$ ipython --no-banner

In [1]: import numpy as np

In [2]: import numpy.linalg as la

In [3]: np.set_printoptions(precision=2, suppress=True, linewidth=160, sign=" ")

In [4]: rd = lambda a: np.round(a, 2) + 0

In [5]: r0 = np.array([3, 1, 0, 0, 3, -1, -1, 0, -1, 0])

In [6]: X = -2 * np.eye(10) + np.outer(r0, r0)

In [7]: X
Out[7]: 
array([[ 7.,  3.,  0.,  0.,  9., -3., -3.,  0., -3.,  0.],
       [ 3., -1.,  0.,  0.,  3., -1., -1.,  0., -1.,  0.],
       [ 0.,  0., -2.,  0.,  0.,  0.,  0.,  0.,  0.,  0.],
       [ 0.,  0.,  0., -2.,  0.,  0.,  0.,  0.,  0.,  0.],
       [ 9.,  3.,  0.,  0.,  7., -3., -3.,  0., -3.,  0.],
       [-3., -1.,  0.,  0., -3., -1.,  1.,  0.,  1.,  0.],
       [-3., -1.,  0.,  0., -3.,  1., -1.,  0.,  1.,  0.],
       [ 0.,  0.,  0.,  0.,  0.,  0.,  0., -2.,  0.,  0.],
       [-3., -1.,  0.,  0., -3.,  1.,  1.,  0., -1.,  0.],
       [ 0.,  0.,  0.,  0.,  0.,  0.,  0.,  0.,  0., -2.]])

In [8]: # equal to its transpose

In [9]: np.all(la.eigvalsh(X) > 0)
Out[9]: np.False_

In [10]: try:
    ...:     la.cholesky(X)
    ...: except la.LinAlgError as e:
    ...:     print(repr(e))
    ...: 
LinAlgError('Matrix is not positive definite')

In [11]: w, evecs = la.eigh(X)

In [12]: x0 = np.array([0, 3, 2, 0, 1, 2, 3, 3, 1, 3])

In [13]: rd(la.eigvalsh(X[1:, 1:]))
Out[13]: array([-2., -2., -2., -2., -2., -2., -2., -2., 11.])

In [14]: w, evecs = la.eigvalsh(X)
Traceback (most recent call last):
  Cell In[14], line 1
    w, evecs = la.eigvalsh(X)
ValueError: too many values to unpack (expected 2)


In [15]: w, evecs = la.eigh(X)

In [16]: rd(evecs.T @ evecs)
Out[16]: 
array([[ 1.,  0.,  0.,  0.,  0.,  0.,  0.,  0.,  0.,  0.],
       [ 0.,  1.,  0.,  0.,  0.,  0.,  0.,  0.,  0.,  0.],
       [ 0.,  0.,  1.,  0.,  0.,  0.,  0.,  0.,  0.,  0.],
       [ 0.,  0.,  0.,  1.,  0.,  0.,  0.,  0.,  0.,  0.],
       [ 0.,  0.,  0.,  0.,  1.,  0.,  0.,  0.,  0.,  0.],
       [ 0.,  0.,  0.,  0.,  0.,  1.,  0.,  0.,  0.,  0.],
       [ 0.,  0.,  0.,  0.,  0.,  0.,  1.,  0.,  0.,  0.],
       [ 0.,  0.,  0.,  0.,  0.,  0.,  0.,  1.,  0.,  0.],
       [ 0.,  0.,  0.,  0.,  0.,  0.,  0.,  0.,  1.,  0.],
       [ 0.,  0.,  0.,  0.,  0.,  0.,  0.,  0.,  0.,  1.]])

In [17]: rd(evecs.T @ X @ evecs)
Out[17]: 
array([[-2.,  0.,  0.,  0.,  0.,  0.,  0.,  0.,  0.,  0.],
       [ 0., -2.,  0.,  0.,  0.,  0.,  0.,  0.,  0.,  0.],
       [ 0.,  0., -2.,  0.,  0.,  0.,  0.,  0.,  0.,  0.],
       [ 0.,  0.,  0., -2.,  0.,  0.,  0.,  0.,  0.,  0.],
       [ 0.,  0.,  0.,  0., -2.,  0.,  0.,  0.,  0.,  0.],
       [ 0.,  0.,  0.,  0.,  0., -2.,  0.,  0.,  0.,  0.],
       [ 0.,  0.,  0.,  0.,  0.,  0., -2.,  0.,  0.,  0.],
       [ 0.,  0.,  0.,  0.,  0.,  0.,  0., -2.,  0.,  0.],
       [ 0.,  0.,  0.,  0.,  0.,  0.,  0.,  0., -2.,  0.],
       [ 0.,  0.,  0.,  0.,  0.,  0.,  0.,  0.,  0., 20.]])

In [18]: rd(np.abs(evecs[:, -1]))
Out[18]: array([ 0.64,  0.21,  0.  ,  0.  ,  0.64,  0.21,  0.21,  0.  ,  0.21,  0.  ])

In [19]: rd(la.svd(X, compute_uv=False))
Out[19]: array([ 20.,   2.,   2.,   2.,   2.,   2.,   2.,   2.,   2.,   2.])

In [20]: rd(evecs @ np.diag(w) @ evecs.T)
Out[20]: 
array([[ 7.,  3.,  0.,  0.,  9., -3., -3.,  0., -3.,  0.],
       [ 3., -1.,  0.,  0.,  3., -1., -1.,  0., -1.,  0.],
       [ 0.,  0., -2.,  0.,  0.,  0.,  0.,  0.,  0.,  0.],
       [ 0.,  0.,  0., -2.,  0.,  0.,  0.,  0.,  0.,  0.],
       [ 9.,  3.,  0.,  0.,  7., -3., -3.,  0., -3.,  0.],
       [-3., -1.,  0.,  0., -3., -1.,  1.,  0.,  1.,  0.],
       [-3., -1.,  0.,  0., -3.,  1., -1.,  0.,  1.,  0.],
       [ 0.,  0.,  0.,  0.,  0.,  0.,  0., -2.,  0.,  0.],
       [-3., -1.,  0.,  0., -3.,  1.,  1.,  0., -1.,  0.],
       [ 0.,  0.,  0.,  0.,  0.,  0.,  0.,  0.,  0., -2.]])

In [21]: (w > 1e-8).sum(), (w < -1e-8).sum()
Out[21]: (np.int64(1), np.int64(9))

In [22]: out = X[0, 0] * X[1:] - np.outer(X[1:, 0], X[0])

In [23]: out
Out[23]: 
array([[  0., -16.,   0.,   0.,  -6.,   2.,   2.,   0.,   2.,   0.],
       [  0.,   0., -14.,   0.,   0.,   0.,   0.,   0.,   0.,   0.],
       [  0.,   0.,   0., -14.,   0.,   0.,   0.,   0.,   0.,   0.],
       [  0.,  -6.,   0.,   0., -32.,   6.,   6.,   0.,   6.,   0.],
       [  0.,   2.,   0.,   0.,   6., -16.,  -2.,   0.,  -2.,   0.],
       [  0.,   2.,   0.,   0.,   6.,  -2., -16.,   0.,  -2.,   0.],
       [  0.,   0.,   0.,   0.,   0.,   0.,   0., -14.,   0.,   0.],
       [  0.,   2.,   0.,   0.,   6.,  -2.,  -2.,   0., -16.,   0.],
       [  0.,   0.,   0.,   0.,   0.,   0.,   0.,   0.,   0., -14.]])

In [24]: np.flatnonzero(~out.round(6).any(axis=1))
Out[24]: array([], dtype=int64)

In [25]: la.matrix_rank(out), la.matrix_rank(X)
Out[25]: (np.int64(9), np.int64(10))

In [26]: rd(X[:, 0] / X[0, 0])
Out[26]: array([ 1.  ,  0.43,  0.  ,  0.  ,  1.29, -0.43, -0.43,  0.  , -0.43,  0.  ])

In [27]: E = np.load("mat.npy")

In [28]: rd(E)
Out[28]: 
array([[ 0.12,  0.12,  0.17,  0.12,  0.02, -0.12,  0.02, -0.12, -0.12],
       [ 0.12,  0.12,  0.17,  0.12,  0.02, -0.12,  0.02, -0.12, -0.12],
       [ 0.17,  0.17,  0.24,  0.17,  0.03, -0.17,  0.03, -0.17, -0.17],
       [ 0.12,  0.12,  0.17,  0.12,  0.02, -0.12,  0.02, -0.12, -0.12],
       [ 0.02,  0.02,  0.03,  0.02,  0.  , -0.02,  0.  , -0.02, -0.02],
       [-0.12, -0.12, -0.17, -0.12, -0.02,  0.12, -0.02,  0.12,  0.12],
       [ 0.02,  0.02,  0.03,  0.02,  0.  , -0.02,  0.  , -0.02, -0.02],
       [-0.12, -0.12, -0.17, -0.12, -0.02,  0.12, -0.02,  0.12,  0.12],
       [-0.12, -0.12, -0.17, -0.12, -0.02,  0.12, -0.02,  0.12,  0.12]])

In [29]: w, evecs = la.eigh(E)

In [30]: np.abs(evecs[:, -1]).round(6).argmax()
Out[30]: np.int64(2)

In [31]: rd(np.abs(evecs[:, -1]))
Out[31]: array([ 0.35,  0.35,  0.49,  0.35,  0.07,  0.35,  0.07,  0.35,  0.35])

In [32]: rd(w)
Out[32]: array([ 0.,  0.,  0.,  0.,  0.,  0.,  0.,  0.,  1.])
